% python3 -q
>>> import numpy as np
>>> np.set_printoptions(precision=3, suppress=True, linewidth=100)
>>> W2 = np.array([[5, -1, 5], [3, -2, 1], [-4, -1, -3]])
>>> rng = np.random.default_rng(52017)
>>> arr = (rng.random((13, 3)) < 0.25) @ W2
>>> arr
array([[ 3, -2,  1],
       [-4, -1, -3],
       [ 0,  0,  0],
       [ 0,  0,  0],
       [ 0,  0,  0],
       [-4, -1, -3],
       [-4, -1, -3],
       [-1, -3, -2],
       [ 3, -2,  1],
       [ 0,  0,  0],
       [ 8, -3,  6],
       [ 5, -1,  5],
       [-4, -1, -3]])
>>> Ac = arr - arr.mean(axis=0)
>>> Uu, s, VT = np.linalg.svd(Ac, full_matrices=False)
>>> np.abs(VT[0]).argmax()
np.int64(0)
>>> np.searchsorted(np.cumsum(s ** 2) / (s ** 2).sum(), 0.9) + 1
np.int64(1)
>>> VT[0] * np.sign(VT[0, np.abs(VT[0]).argmax()])
array([ 0.791, -0.084,  0.606])
>>> np.linalg.matrix_rank(Ac)
np.int64(3)
>>> r0 = np.array([3, 2, 8])
>>> np.polyval(r0, arr[11])
array([93,  9, 93])
>>> np.array([np.convolve(row, r0, "same") for row in arr])
array([[  0,  23, -14],
       [-11, -43, -14],
       [  0,   0,   0],
       [  0,   0,   0],
       [  0,   0,   0],
       [-11, -43, -14],
       [-11, -43, -14],
       [-11, -20, -28],
       [  0,  23, -14],
       [  0,   0,   0],
       [  7,  76, -12],
       [  7,  53,   2],
       [-11, -43, -14]])
>>> np.cross(arr[11, :3], arr[6, :3])
array([ 8, -5, -9])
>>> np.correlate(arr[11], arr[6], "full")
array([-15,  -2, -34,  -1, -20])
>>> np.convolve(arr[11], r0)
array([15,  7, 53,  2, 40])
